>>> import numpy as np
>>> import numpy.linalg as la
>>> np.set_printoptions(precision=1, suppress=True, linewidth=200, floatmode="fixed")
>>> rnd = lambda a: np.round(a, 1) + 0
>>> X = np.load("block15.npy")
>>> X
array([[ 5,  6,  7,  8,  9, 10, 11],
       [12, 13, 14, 15, 16, 17, 18],
       [19, 20, 21, 22, 23, 24, 25]])
>>> A2 = X / np.sqrt((X ** 2).mean(axis=1, keepdims=True))
>>> la.matrix_rank(X - X.mean(axis=1, keepdims=True))
np.int64(1)
>>> X - X.mean(axis=1, keepdims=True)
array([[-3.0, -2.0, -1.0,  0.0,  1.0,  2.0,  3.0],
       [-3.0, -2.0, -1.0,  0.0,  1.0,  2.0,  3.0],
       [-3.0, -2.0, -1.0,  0.0,  1.0,  2.0,  3.0]])
>>> A2 = np.array([[4, 0, 1, 4, 2], [3, 5, 0, 3, 5], [4, 1, 1, 0, 4]])
>>> m1 = A2.T @ A2
>>> m1
array([[41, 19,  8, 25, 39],
       [19, 26,  1, 15, 29],
       [ 8,  1,  2,  4,  6],
       [25, 15,  4, 25, 23],
       [39, 29,  6, 23, 45]])
>>> la.norm(m1, axis=1).argmax()
np.int64(4)
>>> rnd(la.norm(m1, 2))
np.float64(114.6)
>>> r = la.matrix_rank(m1)
>>> r
np.int64(3)
>>> ns = la.svd(m1)[2][r:].T
>>> la.matrix_rank(m1.T @ m1), la.matrix_rank(m1 @ m1.T)
(np.int64(3), np.int64(3))
>>> ns.shape
(5, 2)
>>> rnd(m1 @ ns)
array([[0.0, 0.0],
       [0.0, 0.0],
       [0.0, 0.0],
       [0.0, 0.0],
       [0.0, 0.0]])
>>> [int(la.matrix_rank(m1[:i])) for i in range(1, len(m1) + 1)]
[1, 2, 3, 3, 3]
>>> evals, evecs = la.eigh(m1)
>>> rnd(la.svd(m1, compute_uv=False))
array([114.6,  15.3,   9.1,   0.0,   0.0])
>>> rnd(np.abs(evecs[:, -1]))
array([0.6, 0.4, 0.1, 0.4, 0.6])
>>> np.abs(evecs[:, -1]).round(6).argmax()
np.int64(4)
>>> rnd(evecs @ np.diag(evals) @ evecs.T)
array([[41.0, 19.0,  8.0, 25.0, 39.0],
       [19.0, 26.0,  1.0, 15.0, 29.0],
       [ 8.0,  1.0,  2.0,  4.0,  6.0],
       [25.0, 15.0,  4.0, 25.0, 23.0],
       [39.0, 29.0,  6.0, 23.0, 45.0]])
>>> rnd(la.eigvalsh(m1 @ m1))
array([    0.0,     0.0,    83.6,   232.9, 13132.5])
